>>> import numpy as np
>>> np.set_printoptions(suppress=True, linewidth=120)
>>> M = np.load("out11.npy")
>>> M
array([[ 0.38, -1.53, -0.85,  0.11, -1.4 ,  2.14, -1.6 ],
       [-1.53, -1.27, -0.5 ,  1.56,  0.82, -0.32,  1.26],
       [-0.85, -0.5 , -2.63, -2.05,  0.73,  0.95, -0.58],
       [ 0.11,  1.56, -2.05,  2.71, -0.62, -0.08, -0.68],
       [-1.4 ,  0.82,  0.73, -0.62, -1.13, -1.35,  0.91],
       [ 2.14, -0.32,  0.95, -0.08, -1.35, -2.41, -0.88],
       [-1.6 ,  1.26, -0.58, -0.68,  0.91, -0.88, -2.65]])
>>> print([round(float(np.linalg.det(M[:i, :i])), 2) + 0 for i in range(1, 8)])
[0.38, -2.82, 6.95, 45.47, -163.12, 657.81, -2571.15]
>>> print(np.all(np.linalg.eigvalsh(M) > 0))
False
>>> try:
...     np.linalg.cholesky(M)
... except np.linalg.LinAlgError as e:
...     print(e)
... 
Matrix is not positive definite
>>> round(np.linalg.eigvalsh(M).min(), 2)
np.float64(-5.0)
>>> rng = np.random.default_rng(41713)
>>> Y = M + rng.integers(-2, 3, (7, 4)) @ rng.integers(-2, 3, (4, 7))
>>> Y.round(2)
array([[  4.38,  -3.53,   3.15,  -1.89,  -5.4 ,   6.14,   0.4 ],
       [ -5.53,   0.73,  -8.5 ,   1.56,   3.82,  -3.32,  -3.74],
       [  0.15,   1.5 ,  -2.63,  -8.05,  -4.27,   0.95,  -4.58],
       [ -3.89,   5.56,  -2.05,  -1.29, -14.62,  -2.08,  -6.68],
       [ -2.4 ,  -0.18,   2.73,   1.38,  -9.13,   0.65,   1.91],
       [ -3.86,   3.68,  -7.05,  -0.08,   2.65,  -8.41,  -6.88],
       [  0.4 ,   1.26,  -0.58,  -4.68,  -3.09,   1.12,  -4.65]])
>>> np.round(np.linalg.svd(Y - M, compute_uv=False), 2) + 0
array([20.74, 19.75,  7.91,  3.6 ,  0.  ,  0.  ,  0.  ])
>>> np.abs(Y - M).sum(axis=1)
array([22., 25., 18., 34., 17., 34., 14.])
>>> np.round(Y - M, 2)
array([[  4.,  -2.,   4.,  -2.,  -4.,   4.,   2.],
       [ -4.,   2.,  -8.,   0.,   3.,  -3.,  -5.],
       [  1.,   2.,   0.,  -6.,  -5.,   0.,  -4.],
       [ -4.,   4.,   0.,  -4., -14.,  -2.,  -6.],
       [ -1.,  -1.,   2.,   2.,  -8.,   2.,   1.],
       [ -6.,   4.,  -8.,   0.,   4.,  -6.,  -6.],
       [  2.,   0.,   0.,  -4.,  -4.,   2.,  -2.]])
>>> np.linalg.matrix_rank(Y - M, tol=1e-8)
np.int64(4)
>>> Y = np.array([[1, 1], [1, -1]])
>>> W0 = np.kron(Y, np.kron(Y, Y))[rng.permutation(8)][:6]
>>> W0
array([[ 1,  1,  1,  1, -1, -1, -1, -1],
       [ 1, -1,  1, -1,  1, -1,  1, -1],
       [ 1,  1,  1,  1,  1,  1,  1,  1],
       [ 1, -1, -1,  1,  1, -1, -1,  1],
       [ 1, -1,  1, -1, -1,  1, -1,  1],
       [ 1, -1, -1,  1, -1,  1,  1, -1]])
>>> u = np.array([-3, 0])
>>> np.convolve(W0[0], u)
array([-3, -3, -3, -3,  3,  3,  3,  3,  0])
>>> def softmax(z):
...     e = np.exp(z - z.max(axis=-1, keepdims=True))
...     return e / e.sum(axis=-1, keepdims=True)
... 
>>> np.round(softmax(W0).sum(axis=1), 2)
array([1., 1., 1., 1., 1., 1.])
>>> np.round(softmax(W0[5] + 3), 2)
array([0.22, 0.03, 0.03, 0.22, 0.03, 0.22, 0.22, 0.03])
>>> scores = W0 @ W0.T / np.sqrt(8)
>>> softmax(scores).round(6).argmax(axis=1)
array([0, 1, 2, 3, 4, 5])
>>> print(np.round(softmax(scores + np.triu(np.full(scores.shape, -np.inf), 1)), 2))
[[1.   0.   0.   0.   0.   0.  ]
 [0.06 0.94 0.   0.   0.   0.  ]
 [0.05 0.05 0.89 0.   0.   0.  ]
 [0.05 0.05 0.05 0.85 0.   0.  ]
 [0.05 0.05 0.05 0.05 0.81 0.  ]
 [0.05 0.05 0.05 0.05 0.05 0.77]]
>>> th = np.radians(72)
>>> R = np.eye(8)
>>> R[2, 2] = R[4, 4] = np.cos(th)
>>> R[2, 4], R[4, 2] = -np.sin(th), np.sin(th)
>>> R.round(2)
array([[ 1.  ,  0.  ,  0.  ,  0.  ,  0.  ,  0.  ,  0.  ,  0.  ],
       [ 0.  ,  1.  ,  0.  ,  0.  ,  0.  ,  0.  ,  0.  ,  0.  ],
       [ 0.  ,  0.  ,  0.31,  0.  , -0.95,  0.  ,  0.  ,  0.  ],
       [ 0.  ,  0.  ,  0.  ,  1.  ,  0.  ,  0.  ,  0.  ,  0.  ],
       [ 0.  ,  0.  ,  0.95,  0.  ,  0.31,  0.  ,  0.  ,  0.  ],
       [ 0.  ,  0.  ,  0.  ,  0.  ,  0.  ,  1.  ,  0.  ,  0.  ],
       [ 0.  ,  0.  ,  0.  ,  0.  ,  0.  ,  0.  ,  1.  ,  0.  ],
       [ 0.  ,  0.  ,  0.  ,  0.  ,  0.  ,  0.  ,  0.  ,  1.  ]])
>>> Y = W0 @ R.T
>>> np.round(np.linalg.svd(W0, compute_uv=False), 2), np.round(np.linalg.svd(Y, compute_uv=False), 2)
(array([2.83, 2.83, 2.83, 2.83, 2.83, 2.83]), array([2.83, 2.83, 2.83, 2.83, 2.83, 2.83]))
>>> print(round(float(np.linalg.det(R)), 2), np.round(np.trace(R), 2))
1.0 6.62
>>> np.allclose(np.linalg.norm(W0, axis=1), np.linalg.norm(Y, axis=1))
True
>>> np.round(np.abs(Y - W0).max(axis=0), 2)
array([0.  , 0.  , 1.64, 0.  , 1.64, 0.  , 0.  , 0.  ])
>>> Y = W0 / np.sqrt((W0 ** 2).mean(axis=1, keepdims=True))
>>> W0 - W0.mean(axis=1, keepdims=True)
array([[ 1.,  1.,  1.,  1., -1., -1., -1., -1.],
       [ 1., -1.,  1., -1.,  1., -1.,  1., -1.],
       [ 0.,  0.,  0.,  0.,  0.,  0.,  0.,  0.],
       [ 1., -1., -1.,  1.,  1., -1., -1.,  1.],
       [ 1., -1.,  1., -1., -1.,  1., -1.,  1.],
       [ 1., -1., -1.,  1., -1.,  1.,  1., -1.]])
>>> Y[4]
array([ 1., -1.,  1., -1., -1.,  1., -1.,  1.])
>>> mat = np.array([[1, 1, -1, 2, -3, -2, 1],
...     [1, 1, 1, -1, 2, -3, -2],
...     [-2, 1, 1, 1, -1, 2, -3],
...     [-3, -2, 1, 1, 1, -1, 2],
...     [2, -3, -2, 1, 1, 1, -1],
...     [-1, 2, -3, -2, 1, 1, 1],
...     [1, -1, 2, -3, -2, 1, 1]])
>>> u = np.array([0, 1, -1, -2, 2, 2, 0])
>>> Y = mat + np.outer(u, np.eye(7)[0])
>>> np.round(np.linalg.det(Y) / np.linalg.det(mat), 2), round(float(1 + np.linalg.solve(mat, u)[0]), 2)
(np.float64(1.17), 1.17)
>>> print(np.linalg.matrix_rank(Y - mat))
1
>>> Y
array([[ 1.,  1., -1.,  2., -3., -2.,  1.],
       [ 2.,  1.,  1., -1.,  2., -3., -2.],
       [-3.,  1.,  1.,  1., -1.,  2., -3.],
       [-5., -2.,  1.,  1.,  1., -1.,  2.],
       [ 4., -3., -2.,  1.,  1.,  1., -1.],
       [ 1.,  2., -3., -2.,  1.,  1.,  1.],
       [ 1., -1.,  2., -3., -2.,  1.,  1.]])
>>> vec = np.array([2, 3, 0, -3, -3, 1, 0])
>>> h1 = np.maximum(mat @ vec, 0)
>>> np.flatnonzero(h1 > 1e-9)
array([0, 2, 5, 6])
>>> print(np.maximum(mat @ vec, 0) - np.maximum(-mat @ vec, 0))
[  6  -1   1 -19 -10   8  15]
>>> np.maximum(mat @ (3 * vec), 0)
array([18,  0,  3,  0,  0, 24, 45])
>>> u, g = M[0], M[6]
>>> print(round(float(u @ u), 2))
12.32
>>> round(float(u @ g), 2)
-1.03
>>> p = (u @ g) / (u @ u) * u
>>> np.linalg.matrix_rank(np.outer(u, g))
np.int64(1)
>>> round(float((g - p) @ u), 2)
0.0
>>> print(round(float(np.linalg.norm(u + g) ** 2 + np.linalg.norm(u - g) ** 2), 2))
51.78
>>> lab = rng.permutation(7)
>>> Y = mat[:, lab] * rng.choice([-1, 1], 7)
>>> Y
array([[ 2, -3,  1, -1, -1,  1, -2],
       [-1,  2,  1, -1,  1, -2, -3],
       [ 1, -1, -2, -1,  1, -3,  2],
       [ 1,  1, -3,  2,  1,  2, -1],
       [ 1,  1,  2,  3, -2, -1,  1],
       [-2,  1, -1, -2, -3,  1,  1],
       [-3, -2,  1,  1,  2,  1,  1]])
>>> Uu, _, VT = np.linalg.svd(mat.T @ Y)
>>> np.round(Uu @ VT, 2) + 0
array([[ 0.,  0.,  1.,  0.,  0.,  0.,  0.],
       [ 0.,  0.,  0., -1.,  0.,  0.,  0.],
       [ 0.,  0.,  0.,  0.,  1.,  0.,  0.],
       [ 1.,  0.,  0.,  0.,  0.,  0.,  0.],
       [ 0.,  1.,  0.,  0.,  0.,  0.,  0.],
       [ 0.,  0.,  0.,  0.,  0.,  0.,  1.],
       [ 0.,  0.,  0.,  0.,  0.,  1.,  0.]])
>>> E = np.load("data.npy")
>>> E
array([[  7,  -1,  -6,   7,  -5,   4, -10,   2,   7],
       [  6,   3,  -3,   6,   0,   0,   0,  -6,  -6],
       [  7,  -1,  -5,   7,  -6,   6, -12,   2,  11],
       [  1,  -1,  -3,   1,   0,  -2,   0,   2,  -3],
       [  7,   2,  -2,   7,  -4,   6,  -8,  -4,   7],
       [ -9,  -3,   5,  -9,   2,  -2,   4,   6,   3],
       [  5,   1,  -2,   5,  -3,   4,  -6,  -2,   5],
       [  7,  -1,  -8,   7,  -3,   0,  -6,   2,  -1]])
>>> Uu, sigma, VT = np.linalg.svd(E)
>>> sigma.round(2) + 0
array([38.04, 18.26, 10.71,  0.  ,  0.  ,  0.  ,  0.  ,  0.  ])
>>> Y = Uu[:, :3] @ np.diag(sigma[:3]) @ VT[:3]
>>> np.linalg.matrix_rank(E, rtol=0.05)
np.int64(3)
>>> np.round(np.abs(E - Y).max(), 2)
np.float64(0.0)
>>> np.round(np.linalg.norm(E - Y) / np.linalg.norm(E), 2)
np.float64(0.0)
